In [1]: import numpy as np

In [2]: import numpy.linalg as la

In [3]: np.set_printoptions(suppress=True, linewidth=160)

In [4]: M = np.loadtxt("x.csv", delimiter=",")

In [5]: M
Out[5]: 
array([[ 0.,  1., -1.,  2., -1.,  2., -3.,  3.,  0.],
       [ 1., -3.,  3.,  3., -2., -1.,  3.,  3.,  1.],
       [-2.,  0.,  2., -2.,  3.,  0., -1.,  2.,  0.],
       [-2.,  0.,  2.,  1., -2.,  2.,  1.,  1.,  2.],
       [-1.,  1., -1.,  3.,  1.,  1., -2.,  3.,  1.],
       [ 1.,  3.,  0.,  3., -3., -1.,  1.,  3.,  1.],
       [ 3., -2.,  1.,  2., -2.,  3., -3.,  1.,  0.],
       [ 0.,  0.,  0.,  0.,  0.,  0.,  0., -1.,  1.],
       [ 0.,  0.,  0.,  0.,  0.,  0.,  0.,  7., -3.]])

In [6]: Uu, sigma, vt = la.svd(M, full_matrices=False)

In [7]: sigma.round(2)
Out[7]: array([10.89,  7.73,  7.02,  5.72,  5.  ,  3.02,  2.05,  0.45,  0.36])

In [8]: np.round(np.cumsum(sigma ** 2) / np.sum(sigma ** 2), 2)
Out[8]: array([0.4 , 0.6 , 0.76, 0.87, 0.95, 0.98, 1.  , 1.  , 1.  ])

In [9]: np.abs(Uu[:, 0]).round(6).argmax()
Out[9]: np.int64(8)

In [10]: round(float(np.sqrt((sigma ** 2).sum())), 2), round(float(la.norm(M)), 2)
Out[10]: (17.29, 17.29)

In [11]: Uu.shape, sigma.shape, vt.shape
Out[11]: ((9, 9), (9,), (9, 9))

In [12]: np.allclose(Uu * sigma @ vt, M)
Out[12]: True

In [13]: np.round(sigma / sigma[0], 2)
Out[13]: array([1.  , 0.71, 0.65, 0.53, 0.46, 0.28, 0.19, 0.04, 0.03])

In [14]: np.round(np.abs(vt[0]), 2)
Out[14]: array([0.1 , 0.01, 0.11, 0.46, 0.29, 0.14, 0.08, 0.81, 0.01])

In [15]: x = np.array([1, 1, 1, 0, 3, 0, 2, 0, 1])

In [16]: target = M @ x

In [17]: coef, lr = np.zeros(9), 1 / la.norm(M, 2) ** 2

In [18]: for i in range(300):
    ...:     coef -= lr * M.T @ (M @ coef - target)
    ...:     if i % 50 == 0: print(i, round(la.norm(M @ coef - target), 2))
    ...: 
0 8.94
50 1.27
100 1.1
150 1.02
200 0.94
250 0.87

In [19]: coef.round(2)
Out[19]: array([ 0.22,  0.55,  1.1 , -0.02,  2.18, -1.07,  1.06, -0.1 ,  0.82])

In [20]: t = np.radians(30)

In [21]: r_ = np.eye(9)

In [22]: r_[8, 8] = r_[1, 1] = np.cos(t)

In [23]: r_[8, 1], r_[1, 8] = -np.sin(t), np.sin(t)

In [24]: r_.round(2)
Out[24]: 
array([[ 1.  ,  0.  ,  0.  ,  0.  ,  0.  ,  0.  ,  0.  ,  0.  ,  0.  ],
       [ 0.  ,  0.87,  0.  ,  0.  ,  0.  ,  0.  ,  0.  ,  0.  ,  0.5 ],
       [ 0.  ,  0.  ,  1.  ,  0.  ,  0.  ,  0.  ,  0.  ,  0.  ,  0.  ],
       [ 0.  ,  0.  ,  0.  ,  1.  ,  0.  ,  0.  ,  0.  ,  0.  ,  0.  ],
       [ 0.  ,  0.  ,  0.  ,  0.  ,  1.  ,  0.  ,  0.  ,  0.  ,  0.  ],
       [ 0.  ,  0.  ,  0.  ,  0.  ,  0.  ,  1.  ,  0.  ,  0.  ,  0.  ],
       [ 0.  ,  0.  ,  0.  ,  0.  ,  0.  ,  0.  ,  1.  ,  0.  ,  0.  ],
       [ 0.  ,  0.  ,  0.  ,  0.  ,  0.  ,  0.  ,  0.  ,  1.  ,  0.  ],
       [ 0.  , -0.5 ,  0.  ,  0.  ,  0.  ,  0.  ,  0.  ,  0.  ,  0.87]])

In [25]: A2 = M @ r_.T

In [26]: np.allclose(M @ M.T, A2 @ A2.T)
Out[26]: True
